$ python3 -q
>>> import numpy as np
>>> np.set_printoptions(precision=2, suppress=True, linewidth=140, legacy="1.25")
>>> m1 = np.array([[5, 6, 7], [8, 9, 10], [11, 12, 13], [14, 15, 16], [17, 18, 19]])
>>> m1
array([[ 5,  6,  7],
       [ 8,  9, 10],
       [11, 12, 13],
       [14, 15, 16],
       [17, 18, 19]])
>>> np.linalg.matrix_rank(m1, rtol=0.1)
1
>>> np.round(np.linalg.norm(m1, 2) / np.linalg.norm(m1), 2)
1.0
>>> np.argsort(-np.linalg.norm(m1, axis=0).round(6), kind="stable")[:3]
array([2, 1, 0])
>>> t3 = np.stack([m1, 3 * m1, m1[::-1]])
>>> np.linalg.norm(t3, axis=(1, 2))
array([ 49.4 , 148.19,  49.4 ])
>>> np.linalg.matrix_rank(t3.reshape(3, -1))
2
>>> np.round(np.trace(np.linalg.pinv(m1) @ m1), 2)
2.0
>>> np.linalg.lstsq(m1[:-1].T, m1[-1])[2]
2
>>> r = np.linalg.matrix_rank(m1)
>>> r
2
>>> null = np.linalg.svd(m1)[2][r:].T
>>> null.shape
(3, 1)
>>> np.allclose(m1 @ null, 0)
True
>>> r0 = np.array([0, -2, -2])
>>> np.array([np.convolve(row, r0, "same") for row in m1])
array([[-10, -22, -26],
       [-16, -34, -38],
       [-22, -46, -50],
       [-28, -58, -62],
       [-34, -70, -74]])
>>> X = np.load("test7.npy")
>>> X
array([[ 2,  0,  0,  5],
       [ 0,  2,  5,  0],
       [ 0,  3, -8,  0],
       [-5,  0,  0,  6]])
>>> def softmax(z):
...     e = np.exp(z - z.max(axis=-1, keepdims=True))
...     return e / e.sum(axis=-1, keepdims=True)
... 
>>> softmax(X[1] + -2)
array([0.01, 0.05, 0.94, 0.01])
>>> scores = X @ X.T / np.sqrt(4)
>>> np.round(softmax(scores)[1] @ X, 2) + 0
array([0., 2., 5., 0.])
>>> r0, v = X[2], X[1]
>>> r0 @ v
-34
>>> r0 @ r0
73
>>> pr = (r0 @ v) / (r0 @ r0) * r0
>>> v - pr
array([0.  , 3.4 , 1.27, 0.  ])
>>> np.linalg.matrix_rank(np.outer(r0, v))
1
>>> round(float((v - pr) @ r0), 2)
-0.0
>>> pr
array([-0.  , -1.4 ,  3.73, -0.  ])
>>> round(np.linalg.det(X), 2)
-1147.0
>>> np.sort(np.linalg.eigvals(X).real)
array([-9.32,  3.32,  4.  ,  4.  ])
>>> X @ X
array([[-21,   0,   0,  40],
       [  0,  19, -30,   0],
       [  0, -18,  79,   0],
       [-40,   0,   0,  11]])
>>> (np.linalg.matrix_power((X != 0) + (X.T != 0) + np.eye(4), 4) > 0).astype(int)
array([[1, 0, 0, 1],
       [0, 1, 1, 0],
       [0, 1, 1, 0],
       [1, 0, 0, 1]])
>>> np.flatnonzero(np.linalg.matrix_power((X != 0) + (X.T != 0) + np.eye(4), 4)[0])
array([0, 3])
>>> U, sv, VT = np.linalg.svd(m1)
>>> evecs = VT[:(sv > 1e-8).sum()]
>>> rng = np.random.default_rng(6905)
>>> vec = m1[1] + -3 * m1[3] + rng.integers(2) * np.eye(3)[2]
>>> vec
array([-34., -36., -38.])
>>> round(float(np.linalg.norm(vec - evecs.T @ evecs @ vec)), 2)
0.0
>>> np.linalg.matrix_rank(np.vstack([m1, vec]))
2
>>> evecs.T @ evecs
array([[ 0.83,  0.33, -0.17],
       [ 0.33,  0.33,  0.33],
       [-0.17,  0.33,  0.83]])
>>> np.allclose(evecs.T @ evecs @ vec, vec)
True
>>> K = np.load("dump.npy")
>>> K
array([[-1, -7,  2,  1,  5],
       [ 1,  1, -2, -1,  1],
       [-1, -3,  2,  1,  1]])
>>> U, sv, VT = np.linalg.svd(K)
>>> evecs = VT[:(sv > 1e-8).sum()]
>>> vec = K[2] + -1 * K[1] + rng.integers(2) * np.eye(5)[4]
>>> vec
array([-2., -4.,  4.,  2.,  0.])
>>> np.diag(evecs.T @ evecs)
array([0.12, 0.62, 0.5 , 0.12, 0.62])
>>> round(float(np.linalg.norm(vec - evecs.T @ evecs @ vec)), 2)
0.0
>>> F = np.loadtxt("layer0.csv", delimiter=",")
>>> F
array([[7., 8., 7.],
       [7., 7., 8.],
       [8., 7., 7.]])
>>> t3 = np.stack([F, 2 * F, F[::-1]])
>>> np.linalg.norm(t3, axis=(1, 2))
array([22.05, 44.09, 22.05])
>>> np.linalg.matrix_rank(t3)
array([3, 3, 3])
>>> np.linalg.det(t3)
array([ 22., 176., -22.])
>>> Y = np.linalg.inv(F)
>>> np.allclose(Y, F.T)
False
>>> np.linalg.det(F) * Y
array([[-7., -7., 15.],
       [15., -7., -7.],
       [-7., 15., -7.]])
>>> np.linalg.inv(Y)
array([[7., 8., 7.],
       [7., 7., 8.],
       [8., 7., 7.]])
>>> round(float(np.linalg.det(F) * np.linalg.det(Y)), 2)
1.0
>>> F @ (-1.0) ** np.arange(3)
array([6., 8., 8.])
>>> np.fft.fft(F[0])
array([22. +0.j  , -0.5-0.87j, -0.5+0.87j])
>>> (F @ F)[0]
array([161., 161., 162.])
>>> F @ np.ones(3)
array([22., 22., 22.])
>>> np.sort(np.abs(np.fft.fft(F[0]))), np.sort(np.linalg.svd(F, compute_uv=False))
(array([ 1.,  1., 22.]), array([ 1.,  1., 22.]))
>>> hat = np.triu(np.array([[0, -1, 2], [3, 2, 3], [2, -2, -1]]), 1) + np.eye(3)
>>> Y = hat @ F @ np.linalg.inv(hat)
>>> hat @ F - F @ hat
array([[  9.,  14., -32.],
       [ 24.,  28., -14.],
       [  0.,   8., -37.]])
>>> Y
array([[  16.,   31., -112.],
       [  31.,   59., -210.],
       [   8.,   15.,  -54.]])
>>> np.linalg.matrix_rank(Y)
3
>>> U, sv, VT = np.linalg.svd(m1)
>>> np.argmax(sv[:-1] / (sv[1:] + 1e-6)) + 1
2
>>> Y = U[:, :2] @ np.diag(sv[:2]) @ VT[:2]
>>> round(np.linalg.norm(m1 - Y) / np.linalg.norm(m1), 2)
0.0
>>> Y
array([[ 5.,  6.,  7.],
       [ 8.,  9., 10.],
       [11., 12., 13.],
       [14., 15., 16.],
       [17., 18., 19.]])
>>> np.round(np.abs(m1 - Y).max(), 2)
0.0
>>> np.linalg.matrix_rank(m1, rtol=0.05)
1
>>> mat = np.load("sample14.npy")
>>> mat
array([[138,  62,  69],
       [ 62, 204,  15],
       [ 69,  15, 267]])
>>> low = np.linalg.cholesky(mat)
>>> np.diag(low) ** 2
array([138.  , 176.14, 231.05])
>>> low @ low.T
array([[138.,  62.,  69.],
       [ 62., 204.,  15.],
       [ 69.,  15., 267.]])
